$ ipython --no-banner

In [1]: import numpy as np

In [2]: import numpy.linalg as la

In [3]: np.set_printoptions(suppress=True, linewidth=160)

In [4]: data = np.load("arr.npy")

In [5]: print(data.round(1))
[[1.  0.  0. ]
 [0.5 0.5 0. ]
 [0.2 0.2 0.5]]

In [6]: # a transition matrix

In [7]: print(np.round((data + data.T) / 2, 1))
[[1.  0.2 0.1]
 [0.2 0.5 0.1]
 [0.1 0.1 0.5]]

In [8]: print(np.trace(data))
2.0

In [9]: print(np.round((data - data.T) / 2, 1))
[[ 0.  -0.2 -0.1]
 [ 0.2  0.  -0.1]
 [ 0.1  0.1  0. ]]

In [10]: print(np.allclose(data, data.T))
False

In [11]: print(np.round(la.matrix_power(data, 4), 1))
[[1.  0.  0. ]
 [0.9 0.1 0. ]
 [0.8 0.1 0.1]]

In [12]: M = np.array([[-0.1, -2.0, 3.5, 0.6],
    ...:     [0.1, -0.4, 3.0, 1.0],
    ...:     [-1.5, -0.6, -1.5, 1.3]])

In [13]: gram = M.T @ M

In [14]: print(gram.round(1))
[[ 2.3  1.1  2.2 -1.9]
 [ 1.1  4.5 -7.3 -2.4]
 [ 2.2 -7.3 23.5  3.1]
 [-1.9 -2.4  3.1  3. ]]

In [15]: print((M @ M.T).shape)
(3, 3)

In [16]: print(np.allclose(gram, gram.T))
True

In [17]: print(np.round(la.svd(M, compute_uv=False) ** 2, 1))
[26.7  5.7  1. ]

In [18]: print(np.round(np.trace(gram), 1), round(float((M ** 2).sum()), 1))
33.3 33.3

In [19]: print(la.matrix_rank(gram))
3

In [20]: print(np.round(np.diag(gram), 1))
[ 2.3  4.5 23.5  3. ]

In [21]: print(np.round(la.eigvalsh(gram)[::-1], 1) + 0)
[26.7  5.7  1.   0. ]

In [22]: f = np.array([2, 1, 0, 1]) + 0.5

In [23]: mat = np.eye(4) - 2 * np.outer(f, f) / (f @ f)

In [24]: print(mat.round(1))
[[-0.1 -0.7 -0.2 -0.7]
 [-0.7  0.6 -0.1 -0.4]
 [-0.2 -0.1  1.  -0.1]
 [-0.7 -0.4 -0.1  0.6]]

In [25]: # keeps lengths

In [26]: evals, evecs = la.eig(mat)

In [27]: print(np.round(np.sort(la.eigvals(mat @ mat)), 1))
[1. 1. 1. 1.]

In [28]: print(evals.round(1))
[-1.  1.  1.  1.]

In [29]: print(np.round(np.sort(la.eigvals(mat.T)), 1))
[-1.  1.  1.  1.]

In [30]: vec = np.array([-3, -3, 3, -1])

In [31]: h = np.maximum(mat @ vec, 0)

In [32]: print(np.flatnonzero(h > 1e-9))
[0 1 2 3]

In [33]: print(np.round(np.tanh(mat @ vec), 1))
[1.  0.3 1.  1. ]

In [34]: print(np.round(np.maximum(mat @ vec, 0) - np.maximum(-mat @ vec, 0), 1))
[2.5 0.3 4.1 2.3]

In [35]: print(np.round(np.maximum(mat @ (3 * vec), 0), 1))
[ 7.4  0.8 12.3  6.8]

In [36]: print(np.all(la.eigvalsh(mat) > 0))
False

In [37]: print(round(float(la.eigvalsh(mat).min()), 1))
-1.0

In [38]: print(np.round(la.norm(mat, axis=0), 1))
[1. 1. 1. 1.]

In [39]: print(np.round(la.svd(mat, compute_uv=False), 1))
[1. 1. 1. 1.]

In [40]: f = np.array([0, 5])

In [41]: print(np.polyval(f, mat[1]))
[5. 5. 5. 5.]

In [42]: print(np.round(np.convolve(mat[1], f), 1))
[ 0.  -3.4  3.  -0.7 -2. ]

In [43]: print(np.round(np.array([np.convolve(row, f, "same") for row in mat]), 1))
[[ 0.  -0.7 -3.4 -1.1]
 [ 0.  -3.4  3.  -0.7]
 [ 0.  -1.1 -0.7  4.8]
 [ 0.  -3.4 -2.  -0.7]]

In [44]: feats = -1 * np.eye(4) + np.ones((4, 4))

In [45]: print(feats)
[[0. 1. 1. 1.]
 [1. 0. 1. 1.]
 [1. 1. 0. 1.]
 [1. 1. 1. 0.]]

In [46]: print(np.fft.fft(feats[0]))
[ 3.+0.j -1.+0.j -1.+0.j -1.+0.j]

In [47]: print((feats @ feats)[0])
[3. 2. 2. 2.]

In [48]: vec = np.array([-2, -3, 0, 3])

In [49]: h = np.maximum(feats @ vec, 0)

In [50]: print(np.maximum(feats @ (3 * vec), 0))
[0. 3. 0. 0.]

In [51]: print(feats * (h > 1e-9)[:, None])
[[0. 0. 0. 0.]
 [1. 0. 1. 1.]
 [0. 0. 0. 0.]
 [0. 0. 0. 0.]]

In [52]: print(np.round(np.tanh(feats @ vec), 1))
[ 0.   0.8 -1.  -1. ]

In [53]: print(np.all(la.eigvalsh(feats) > 0))
False

In [54]: Uu, sigma, VT = la.svd(feats, full_matrices=False)

In [55]: print(np.round(Uu.T @ Uu, 1) + 0)
[[1. 0. 0. 0.]
 [0. 1. 0. 0.]
 [0. 0. 1. 0.]
 [0. 0. 0. 1.]]

In [56]: print(np.abs(Uu[:, 0]).round(6).argmax())
0

In [57]: print(np.round(np.abs(VT[0]), 1))
[0.5 0.5 0.5 0.5]

In [58]: print(np.round(sigma / sigma[0], 1))
[1.  0.3 0.3 0.3]

In [59]: print(sigma.round(1))
[3. 1. 1. 1.]

In [60]: print(np.round(Uu.T @ feats @ VT.T, 1) + 0)
[[3. 0. 0. 0.]
 [0. 1. 0. 0.]
 [0. 0. 1. 0.]
 [0. 0. 0. 1.]]

In [61]: print(Uu.shape, sigma.shape, VT.shape)
(4, 4) (4,) (4, 4)

In [62]: evals, evecs = la.eig(feats)

In [63]: print(np.round(np.sort(la.eigvals(feats @ feats)), 1))
[1. 1. 1. 9.]

In [64]: W0 = np.load("x.npy")

In [65]: print(W0)
[[-2 -1  2  1]
 [-2  0 -2 -1]
 [ 0 -1  2  0]
 [ 0  1 -2 -1]]

In [66]: f, g = W0[3], W0[2]

In [67]: print(f @ g)
-5

In [68]: print(f @ f)
6

In [69]: p = (f @ g) / (f @ f) * f

In [70]: print(la.matrix_rank(np.outer(f, g)))
1

In [71]: print(round(la.norm(f + g) ** 2 + la.norm(f - g) ** 2, 1))
22.0

In [72]: f = np.array([1, -2, -3, -3])

In [73]: other = W0 + np.outer(f, np.eye(4)[2])

In [74]: print(np.round(la.det(other) / la.det(W0), 1), np.round(1 + la.solve(W0, f)[2], 1))
-2.0 -2.0

In [75]: print(other)
[[-2. -1.  3.  1.]
 [-2.  0. -4. -1.]
 [ 0. -1. -1.  0.]
 [ 0.  1. -5. -1.]]

In [76]: vec = np.array([-1, 1, 2, 1])

In [77]: rhs = other @ vec

In [78]: print(rhs)
[  8.  -7.  -3. -10.]

In [79]: print(np.round(la.solve(other.T, other[1]), 1) + 0)
[0. 1. 0. 0.]

In [80]: print(np.round(la.solve(other, other[:, 3]), 1))
[-0.  0. -0.  1.]

In [81]: print(np.round(la.solve(other, 3 * rhs), 1))
[-3.  3.  6.  3.]

In [82]: print(np.round(la.solve(other, rhs + other[:, 2]), 1))
[-1.  1.  3.  1.]

In [83]: print(np.round(la.solve(other, rhs), 1))
[-1.  1.  2.  1.]

In [84]: print(np.round(la.det(W0[::-1]), 1))
-4.0

In [85]: print(np.round(la.eigvals(W0), 1))
[ 2.8+0.j  -2.7+0.j  -0.5+0.5j -0.5-0.5j]

In [86]: print(np.einsum("ii->", W0))
-1

In [87]: print(round(la.det(W0.T), 1))
-4.0

In [88]: print(np.round(np.poly(W0), 1))
[ 1.  1. -7. -8. -4.]

In [89]: print(round(la.eigvals(W0).sum().real, 1))
-1.0

In [90]: print(round(la.det(2 * W0), 1), round(la.det(W0), 1))
-64.0 -4.0

In [91]: print(np.einsum("ij,ji->", W0, W0))
15

In [92]: other = np.array([[2, -1, 1], [-2, -2, 1]])

In [93]: C = np.kron(other, W0)

In [94]: print(C.shape)
(8, 12)

In [95]: rng = np.random.default_rng(7069)

In [96]: labels = rng.integers(0, 2, 3)

In [97]: J = (labels[:, None] == labels) * 5 + np.eye(3)

In [98]: print(J)
[[6. 5. 0.]
 [5. 6. 0.]
 [0. 0. 6.]]

In [99]: # splits into 2 blocks

In [100]: print(np.round(np.poly(J), 1))
[  1. -18.  83. -66.]

In [101]: Uu, sigma, VT = la.svd(J, full_matrices=False)

In [102]: print(np.round(Uu.T @ Uu, 1) + 0)
[[1. 0. 0.]
 [0. 1. 0.]
 [0. 0. 1.]]

In [103]: print((sigma > 1e-8).sum())
3

In [104]: print(Uu.shape, sigma.shape, VT.shape)
(3, 3) (3,) (3, 3)

In [105]: print(sigma.round(1))
[11.  6.  1.]

In [106]: print(np.abs(Uu[:, 0]).round(6).argmax())
0

In [107]: print(np.round(la.det(J), 1))
66.0

In [108]: print(np.trace(J))
18.0

In [109]: print(J @ J)
[[61. 60.  0.]
 [60. 61.  0.]
 [ 0.  0. 36.]]

In [110]: print(np.allclose(J @ J.T, J.T @ J))
True

In [111]: arr = np.array([[12, 5, 5], [-5, 14, -1], [-1, 0, 5]])

In [112]: print(np.round(la.norm(arr, axis=1), 1))
[13.9 14.9  5.1]

In [113]: print(round(float(la.norm(arr, 1)), 1), round(la.norm(arr, np.inf), 1))
19.0 22.0

In [114]: print(round(float(la.norm(arr, "nuc")), 1))
33.9

In [115]: print((arr - arr.T) / 2)
[[ 0.   5.   3. ]
 [-5.   0.  -0.5]
 [-3.   0.5  0. ]]

In [116]: print(np.round(np.sort(np.abs(la.eigvals(arr))), 1))
[ 5.6 13.6 13.6]

In [117]: print(np.round(np.abs(la.eigvals(arr)).max(), 1))
13.6

In [118]: print(round(la.det(arr), 1))
1040.0

In [119]: print((arr + arr.T) / 2)
[[12.   0.   2. ]
 [ 0.  14.  -0.5]
 [ 2.  -0.5  5. ]]

In [120]: print(la.matrix_power(arr, 4))
[[ -5134  36650   5000]
 [-36017  12691 -18724]
 [ -1633  -3165   -740]]

In [121]: A = np.load("run0.npy")

In [122]: print(A)
[[ 18.2 -45.1 -32.8]
 [ 17.9 -44.5 -34.2]
 [ 20.7 -43.7 -31.2]
 [-38.9 -22.1 -44.7]
 [ 16.2 -44.8 -30.8]
 [-40.1 -20.8 -47.1]
 [ 17.3 -43.6 -31.8]
 [-41.  -21.9 -46. ]
 [-41.5 -21.8 -45. ]
 [-38.4 -23.2 -45.1]
 [-41.2 -20.5 -45.1]
 [ 17.9 -42.8 -33. ]
 [-39.8 -21.7 -46.6]
 [-39.6 -19.9 -46.1]
 [-39.6 -22.6 -47.6]
 [ 18.1 -43.7 -31. ]
 [-40.4 -20.8 -45.7]
 [-39.9 -20.7 -46.6]
 [-39.4 -21.9 -46.2]
 [ 17.1 -46.1 -31.5]
 [-39.8 -22.  -46.7]
 [ 19.1 -44.3 -33. ]
 [-39.1 -21.4 -48.3]
 [-39.8 -22.9 -45.6]]

In [123]: Xc = (A - A.mean(axis=0)) / A.std(axis=0)

In [124]: print(np.round(Xc.std(axis=0), 1))
[1. 1. 1.]

In [125]: print(np.argwhere(np.abs(Xc) > 2))
[]

In [126]: b = la.lstsq(np.delete(Xc, 0, axis=1), Xc[:, 0])[0]

In [127]: print(np.round(1 - np.var(Xc[:, 0] - np.delete(Xc, 0, axis=1) @ b), 1))
1.0

In [128]: Uu, sigma, VT = la.svd(A)

In [129]: print(sigma.round(1))
[268.9 143.1   5.1]

In [130]: print(np.argmax(sigma[:-1] / (sigma[1:] + 1e-6)) + 1)
2

In [131]: other = Uu[:, :2] @ np.diag(sigma[:2]) @ VT[:2]

In [132]: print(np.round(la.norm(A - other, 2), 1), round(sigma[2], 1))
5.1 5.1

In [133]: print(np.round(np.abs(A - other).max(), 1))
1.3

In [134]: print(la.matrix_rank(other))
2

In [135]: q, evecs = la.qr(A[:, :2])[0], la.qr(A[:, 2:])[0]

In [136]: sigma = la.svd(q.T @ evecs, compute_uv=False)

In [137]: print(sigma.round(1))
[1.]

In [138]: other = np.c_[A[:, :1] @ np.array([[3]]), np.array([2, 0, 1, 5, 3, 3, 1, 1, 1, 3, 1, 5, 2, 1, 4, 5, 3, 5, 4, 4, 5, 0, 3, 1])]

In [139]: print(other.round(1))
[[  54.6    2. ]
 [  53.7    0. ]
 [  62.1    1. ]
 [-116.7    5. ]
 [  48.6    3. ]
 [-120.3    3. ]
 [  51.9    1. ]
 [-123.     1. ]
 [-124.5    1. ]
 [-115.2    3. ]
 [-123.6    1. ]
 [  53.7    5. ]
 [-119.4    2. ]
 [-118.8    1. ]
 [-118.8    4. ]
 [  54.3    5. ]
 [-121.2    3. ]
 [-119.7    5. ]
 [-118.2    4. ]
 [  51.3    4. ]
 [-119.4    5. ]
 [  57.3    0. ]
 [-117.3    3. ]
 [-119.4    1. ]]

In [140]: print(np.round(la.norm(la.qr(A)[0].T @ other, axis=0) ** 2 / ((other ** 2).sum(axis=0) + 1e-12), 1))
[1.  0.7]

In [141]: print(la.matrix_rank(np.c_[A, other]))
4
